% ipython --no-banner

In [1]: import numpy as np

In [2]: np.set_printoptions(precision=3, suppress=True, linewidth=100)

In [3]: def rnd(a):
   ...:     return np.round(a, 3) + 0
   ...: 

In [4]: r0 = np.array([4, -5, -8, 5, 3, 6, -8, 6, -4, 6, 7, 1, 1])

In [5]: feats = 2 * np.eye(13) + np.outer(r0, r0)

In [6]: feats
Out[6]: 
array([[ 18., -20., -32.,  20.,  12.,  24., -32.,  24., -16.,  24.,  28.,   4.,   4.],
       [-20.,  27.,  40., -25., -15., -30.,  40., -30.,  20., -30., -35.,  -5.,  -5.],
       [-32.,  40.,  66., -40., -24., -48.,  64., -48.,  32., -48., -56.,  -8.,  -8.],
       [ 20., -25., -40.,  27.,  15.,  30., -40.,  30., -20.,  30.,  35.,   5.,   5.],
       [ 12., -15., -24.,  15.,  11.,  18., -24.,  18., -12.,  18.,  21.,   3.,   3.],
       [ 24., -30., -48.,  30.,  18.,  38., -48.,  36., -24.,  36.,  42.,   6.,   6.],
       [-32.,  40.,  64., -40., -24., -48.,  66., -48.,  32., -48., -56.,  -8.,  -8.],
       [ 24., -30., -48.,  30.,  18.,  36., -48.,  38., -24.,  36.,  42.,   6.,   6.],
       [-16.,  20.,  32., -20., -12., -24.,  32., -24.,  18., -24., -28.,  -4.,  -4.],
       [ 24., -30., -48.,  30.,  18.,  36., -48.,  36., -24.,  38.,  42.,   6.,   6.],
       [ 28., -35., -56.,  35.,  21.,  42., -56.,  42., -28.,  42.,  51.,   7.,   7.],
       [  4.,  -5.,  -8.,   5.,   3.,   6.,  -8.,   6.,  -4.,   6.,   7.,   3.,   1.],
       [  4.,  -5.,  -8.,   5.,   3.,   6.,  -8.,   6.,  -4.,   6.,   7.,   1.,   3.]])

In [7]: # symmetric, so the eigenvalues are real

In [8]: B = np.linalg.inv(feats)

In [9]: rnd(np.linalg.det(feats) * np.linalg.det(B))
Out[9]: np.float64(1.0)

In [10]: def softmax(z):
    ...:     e = np.exp(z - z.max(axis=-1, keepdims=True))
    ...:     return e / e.sum(axis=-1, keepdims=True)
    ...: 

In [11]: rnd(softmax(feats[7]))
Out[11]: array([0.   , 0.   , 0.   , 0.   , 0.   , 0.002, 0.   , 0.018, 0.   , 0.002, 0.977, 0.   , 0.   ])

In [12]: scores = feats @ feats.T / np.sqrt(13)

In [13]: softmax(scores)[7] @ feats
Out[13]: array([ 28., -35., -56.,  35.,  21.,  42., -56.,  42., -28.,  42.,  51.,   7.,   7.])

In [14]: softmax(scores).round(6).argmax(axis=1)
Out[14]: array([10,  2,  2, 10, 10, 10,  6, 10,  2, 10, 10, 10, 10])

In [15]: r0, r1 = feats[6], feats[7]

In [16]: r0 @ r1
Out[16]: np.float64(-18336.0)

In [17]: print(r0 @ r0)
24452.0

In [18]: p = (r0 @ r1) / (r0 @ r0) * r0

In [19]: rnd(np.linalg.norm(r0 + r1) ** 2 + np.linalg.norm(r0 - r1) ** 2)
Out[19]: np.float64(76416.0)

In [20]: print(np.linalg.matrix_rank(np.outer(r0, r1)))
1

In [21]: C2 = feats.T @ feats

In [22]: np.linalg.matrix_rank(C2)
Out[22]: np.int64(13)

In [23]: print((feats @ feats.T).shape)
(13, 13)

In [24]: np.diag(C2)
Out[24]: 
array([ 6116.,  9554., 24452.,  9554.,  3442., 13756., 24452., 13756.,  6116., 13756., 18722.,
         386.,   386.])

In [25]: rnd(np.linalg.eigvalsh(C2)[::-1])
Out[25]: 
array([144400.,      4.,      4.,      4.,      4.,      4.,      4.,      4.,      4.,      4.,
            4.,      4.,      4.])

In [26]: np.trace(C2), (feats ** 2).sum()
Out[26]: (np.float64(144448.0), np.float64(144448.0))

In [27]: T = np.stack([feats, -1 * feats, feats[::-1]])

In [28]: print(np.einsum("bij,cij->bc", T, T))
[[ 144448. -144448.   22160.]
 [-144448.  144448.  -22160.]
 [  22160.  -22160.  144448.]]

In [29]: print(T.shape)
(3, 13, 13)

In [30]: J = np.loadtxt("w.csv", delimiter=",")

In [31]: J
Out[31]: 
array([[-0.286, -2.654,  0.58 ],
       [ 2.06 , -1.19 , -1.884],
       [ 1.064, -1.953,  1.834],
       [-2.935, -3.175,  0.054],
       [ 1.899,  0.962,  0.211],
       [-0.139, -0.255,  2.954],
       [ 1.9  ,  0.79 , -2.062],
       [-0.629, -8.199, -0.676],
       [-0.017, -2.849, -4.755],
       [-7.236, -0.799,  2.69 ],
       [ 2.228,  0.426, -2.163],
       [ 0.299,  2.585, -0.152],
       [-5.325, -9.269,  4.661],
       [-5.569, -6.206,  0.899],
       [ 0.088, -5.069, -2.688]])

In [32]: cen = J - J.mean(axis=0)

In [33]: Uu, sigma, Vh = np.linalg.svd(cen, full_matrices=False)

In [34]: print(rnd(np.abs(Vh[-1])))
[0.665 0.239 0.708]

In [35]: rnd(sigma)
Out[35]: array([15.659,  9.858,  6.078])

In [36]: print((np.sign(Uu[:, 0]) == np.sign(Uu[0, 0])).astype(int))
[1 0 0 1 0 0 0 1 0 1 0 0 1 1 1]

In [37]: cen = J - J.mean(axis=0)

In [38]: vecs = np.linalg.svd(cen)[2][:2]

In [39]: B = cen - cen @ vecs.T @ vecs

In [40]: np.linalg.norm(B, axis=1).round(6).argmax()
Out[40]: np.int64(9)

In [41]: rnd(B.std(axis=0))
Out[41]: array([1.044, 0.375, 1.11 ])

In [42]: rnd(np.linalg.norm(B) / np.linalg.norm(cen))
Out[42]: np.float64(0.312)

In [43]: rnd((cen @ vecs.T).std(axis=0))
Out[43]: array([4.043, 2.545])

In [44]: proj = J @ np.linalg.solve(J.T @ J, J.T)

In [45]: rnd(np.linalg.eigvalsh(proj))
Out[45]: array([0., 0., 0., 0., 0., 0., 0., 0., 0., 0., 0., 0., 1., 1., 1.])

In [46]: print(rnd(proj @ J[:, 2]))
[ 0.58  -1.884  1.834  0.054  0.211  2.954 -2.062 -0.676 -4.755  2.69  -2.163 -0.152  4.661  0.899
 -2.688]

In [47]: rnd(np.trace(proj))
Out[47]: np.float64(3.0)

In [48]: print(np.linalg.matrix_rank(np.eye(15) - proj))
12
